% ipython --no-banner

In [1]: import numpy as np

In [2]: np.set_printoptions(precision=2, suppress=True, linewidth=140, sign=" ")

In [3]: q, _ = np.linalg.qr(np.array([[-1.4, 0.5, -0.5, 0.2],
   ...:     [-0.9, -0.1, 0.1, 0.3],
   ...:     [0.9, 0.4, 0.4, 1.4],
   ...:     [0.1, 0.1, -0.7, -0.3]]))

In [4]: ev = np.array([-3, -6, -9, -1])

In [5]: M = q @ np.diag(ev) @ q.T

In [6]: print(M)
[[-4.11  0.23 -1.41 -0.8 ]
 [ 0.23 -2.74  0.32  2.67]
 [-1.41  0.32 -5.08  1.88]
 [-0.8   2.67  1.88 -7.07]]

In [7]: rng = np.random.default_rng(43)

In [8]: labels = rng.permutation(4)

In [9]: Y = M[:, labels] * rng.choice([-1, 1], 4)

In [10]: print(Y)
[[-0.23 -1.41  4.11  0.8 ]
 [ 2.74  0.32 -0.23 -2.67]
 [-0.32 -5.08  1.41 -1.88]
 [-2.67  1.88  0.8   7.07]]

In [11]: U, _, Vh = np.linalg.svd(M.T @ Y)

In [12]: print(np.round(U @ Vh, 2) + 0)
[[ 0.  0. -1.  0.]
 [-1.  0.  0.  0.]
 [ 0.  1.  0.  0.]
 [ 0.  0.  0. -1.]]

In [13]: print(labels)
[ 1  2  0  3]

In [14]: print(Y - Y[0])
[[ 0.    0.    0.    0.  ]
 [ 2.97  1.72 -4.33 -3.46]
 [-0.09 -3.67 -2.7  -2.68]
 [-2.44  3.29 -3.31  6.27]]

In [15]: print(round(np.abs(Y).max(), 2))
7.07

In [16]: print(Y.shape)
(4, 4)

In [17]: print(np.count_nonzero(Y))
16

In [18]: ev, evecs = np.linalg.eigh(M)

In [19]: vec = np.array([-1, -1, 1, 0])

In [20]: print(evecs * np.maximum(ev, 0) @ evecs.T)
[[ 0.  0.  0.  0.]
 [ 0.  0.  0.  0.]
 [ 0.  0.  0.  0.]
 [ 0.  0.  0.  0.]]

In [21]: print(np.round(vec @ M @ vec, 2))
-9.29

In [22]: print(np.linalg.eigvalsh(M[1:, 1:]))
[-8.99 -4.76 -1.14]

In [23]: print((np.sign(evecs[:, -1].round(6)) == np.sign(evecs[0, -1].round(6))).astype(int))
[ 1  0  0  0]

In [24]: print(round(vec @ M @ vec / (vec @ vec), 2), round(float(ev[0]), 2), round(float(ev[-1]), 2))
-3.1 -9.0 -1.0

In [25]: print(M.reshape(2, -1))
[[-4.11  0.23 -1.41 -0.8   0.23 -2.74  0.32  2.67]
 [-1.41  0.32 -5.08  1.88 -0.8   2.67  1.88 -7.07]]

In [26]: print(M.reshape(-1, 2))
[[-4.11  0.23]
 [-1.41 -0.8 ]
 [ 0.23 -2.74]
 [ 0.32  2.67]
 [-1.41  0.32]
 [-5.08  1.88]
 [-0.8   2.67]
 [ 1.88 -7.07]]

In [27]: blk = M.reshape(4, 2, -1)

In [28]: print(blk.sum(axis=1))
[[-5.52 -0.57]
 [ 0.54 -0.07]
 [-6.49  2.2 ]
 [ 1.08 -4.41]]

In [29]: print(blk.transpose(1, 0, 2))
[[[-4.11  0.23]
  [ 0.23 -2.74]
  [-1.41  0.32]
  [-0.8   2.67]]

 [[-1.41 -0.8 ]
  [ 0.32  2.67]
  [-5.08  1.88]
  [ 1.88 -7.07]]]

In [30]: print(np.einsum("ihd,jhd->hij", blk, blk).shape)
(2, 4, 4)

In [31]: print(blk.shape)
(4, 2, 2)
